In [1]: import numpy as np

In [2]: np.set_printoptions(precision=3, suppress=True, linewidth=120, legacy="1.25")

In [3]: J = np.load("dump.npy")

In [4]: print(J)
[[1. 5. 0. 0. 0. 0.]
 [5. 4. 5. 0. 0. 0.]
 [0. 5. 0. 5. 0. 0.]
 [0. 0. 5. 4. 5. 0.]
 [0. 0. 0. 5. 2. 5.]
 [0. 0. 0. 0. 5. 1.]]

In [5]: # symmetric, so the eigenvalues are real

In [6]: x = np.array([1, -1, 2, -2, -1, 0])

In [7]: h = np.maximum(J @ x, 0)

In [8]: print(np.maximum(J @ x, 0) - np.maximum(-J @ x, 0))
[ -4.  11. -15.  -3. -12.  -5.]

In [9]: print(J.T @ h)
[55. 44. 55.  0.  0.  0.]

In [10]: print(h)
[ 0. 11.  0.  0.  0.  0.]

In [11]: print(np.tanh(J @ x))
[-0.999  1.    -1.    -0.995 -1.    -1.   ]

In [12]: B = np.array([[-5, -3],
    ...:     [-5, 3],
    ...:     [-2, 4],
    ...:     [1, -5],
    ...:     [-3, 1],
    ...:     [3, -2],
    ...:     [0, -1],
    ...:     [-4, -1],
    ...:     [5, 0]])

In [13]: M = np.block([[np.zeros((9, 9)), B], [B.T, np.zeros((2, 2))]])

In [14]: print(M)
[[ 0.  0.  0.  0.  0.  0.  0.  0.  0. -5. -3.]
 [ 0.  0.  0.  0.  0.  0.  0.  0.  0. -5.  3.]
 [ 0.  0.  0.  0.  0.  0.  0.  0.  0. -2.  4.]
 [ 0.  0.  0.  0.  0.  0.  0.  0.  0.  1. -5.]
 [ 0.  0.  0.  0.  0.  0.  0.  0.  0. -3.  1.]
 [ 0.  0.  0.  0.  0.  0.  0.  0.  0.  3. -2.]
 [ 0.  0.  0.  0.  0.  0.  0.  0.  0.  0. -1.]
 [ 0.  0.  0.  0.  0.  0.  0.  0.  0. -4. -1.]
 [ 0.  0.  0.  0.  0.  0.  0.  0.  0.  5.  0.]
 [-5. -5. -2.  1. -3.  3.  0. -4.  5.  0.  0.]
 [-3.  3.  4. -5.  1. -2. -1. -1.  0.  0.  0.]]

In [15]: # equal to its transpose

In [16]: print(round(float(np.linalg.det(M)), 3))
0.0

In [17]: print(round(np.abs(np.linalg.eigvals(M)).max(), 3))
10.954

In [18]: arr = np.array([[0, 1, 1, 1], [1, 0, 1, 0], [1, 1, 0, 1], [1, 0, 1, 0]])

In [19]: rank = np.linalg.matrix_rank(arr)

In [20]: print(rank)
3

In [21]: null = np.linalg.svd(arr)[2][rank:].T

In [22]: print(np.linalg.matrix_rank(arr.T @ arr), np.linalg.matrix_rank(arr @ arr.T))
3 3

In [23]: print([int(np.linalg.matrix_rank(arr[:i])) for i in range(1, len(arr) + 1)])
[1, 2, 3, 3]

In [24]: print([int(np.linalg.matrix_rank(arr[:, :j + 1])) for j in range(4)])
[1, 2, 3, 3]

In [25]: print(np.round(null @ null.T, 3) + 0)
[[ 0.   0.   0.   0. ]
 [ 0.   0.5  0.  -0.5]
 [ 0.   0.   0.   0. ]
 [ 0.  -0.5  0.   0.5]]

In [26]: ev, evecs = np.linalg.eigh(arr)

In [27]: x = np.array([-2, 2, 3, 1])

In [28]: print((np.sign(evecs[:, -1].round(6)) == np.sign(evecs[0, -1].round(6))).astype(int))
[1 1 1 1]

In [29]: print(round(float(x @ arr @ x / (x @ x)), 3), np.round(ev[0], 3), round(float(ev[-1]), 3))
-0.333 -1.562 2.562

In [30]: print(evecs * np.abs(ev) @ evecs.T)
[[1.591 0.243 0.591 0.243]
 [0.243 0.97  0.243 0.97 ]
 [0.591 0.243 1.591 0.243]
 [0.243 0.97  0.243 0.97 ]]

In [31]: E = np.loadtxt("block3.csv", delimiter=",")

In [32]: print(E)
[[ 3.  2.  0.  0.  2.  2.  2.  3.  0.]
 [ 6.  5.  2.  0.  5.  5.  3.  5.  2.]
 [ 9.  5.  3.  1.  6.  6.  5.  5.  4.]
 [ 9.  7.  5.  1.  9.  7.  6.  8.  6.]
 [ 9.  7.  8.  3. 12. 10.  8. 10.  9.]
 [11.  8. 11.  3. 15. 12. 10. 13. 11.]
 [11. 11. 14.  5. 16. 14. 13. 14. 11.]
 [14. 12. 15.  6. 17. 17. 14. 15. 13.]
 [15. 12. 18.  9. 17. 20. 14. 15. 13.]
 [16. 15. 21. 12. 20. 23. 15. 18. 13.]
 [19. 17. 23. 14. 23. 23. 15. 20. 16.]
 [19. 18. 24. 16. 26. 25. 16. 20. 17.]
 [22. 19. 25. 19. 28. 26. 16. 20. 20.]
 [23. 21. 26. 22. 30. 27. 18. 20. 23.]
 [23. 24. 28. 22. 30. 28. 19. 22. 25.]
 [23. 25. 31. 25. 30. 29. 22. 22. 25.]
 [24. 26. 31. 26. 33. 29. 22. 24. 26.]
 [27. 28. 34. 26. 33. 32. 25. 24. 29.]
 [29. 28. 36. 27. 36. 34. 25. 26. 31.]
 [31. 29. 38. 27. 38. 36. 28. 29. 33.]
 [31. 32. 38. 29. 39. 39. 29. 30. 34.]
 [34. 32. 40. 31. 40. 40. 31. 30. 36.]
 [36. 34. 40. 33. 40. 42. 33. 31. 37.]
 [37. 34. 42. 33. 42. 45. 35. 31. 37.]
 [37. 34. 43. 33. 45. 48. 37. 32. 39.]
 [40. 37. 43. 33. 45. 48. 40. 35. 39.]
 [41. 40. 46. 35. 48. 50. 41. 35. 40.]
 [41. 42. 46. 35. 48. 50. 44. 36. 43.]
 [42. 45. 47. 38. 48. 53. 47. 36. 43.]
 [43. 45. 50. 41. 50. 55. 48. 36. 44.]
 [45. 48. 50. 42. 51. 55. 50. 36. 47.]
 [48. 49. 52. 43. 53. 58. 53. 37. 49.]
 [51. 50. 53. 45. 53. 60. 54. 39. 51.]
 [53. 52. 53. 48. 53. 62. 57. 41. 53.]
 [56. 54. 55. 49. 54. 65. 59. 42. 54.]
 [56. 56. 56. 52. 54. 65. 61. 45. 56.]
 [56. 58. 59. 52. 55. 67. 64. 45. 56.]
 [56. 59. 62. 53. 58. 67. 66. 45. 59.]
 [57. 61. 65. 53. 60. 67. 68. 45. 61.]]

In [33]: hat = E @ np.linalg.solve(E.T @ E, E.T)

In [34]: print(np.round(np.linalg.eigvalsh(hat), 3) + 0)
[0. 0. 0. 0. 0. 0. 0. 0. 0. 0. 0. 0. 0. 0. 0. 0. 0. 0. 0. 0. 0. 0. 0. 0. 0. 0. 0. 0. 0. 0. 1. 1. 1. 1. 1. 1. 1. 1. 1.]

In [35]: print(np.allclose(hat @ hat, hat))
True

In [36]: print(np.argsort(-np.linalg.norm(E, axis=0).round(6), kind="stable")[:3])
[5 4 2]

In [37]: print(np.linalg.cond(E) > 100)
True

In [38]: print(round(float(np.linalg.norm(E, 2) / np.linalg.norm(E)), 3))
0.998

In [39]: print(np.linalg.matrix_rank(E, rtol=0.1))
1
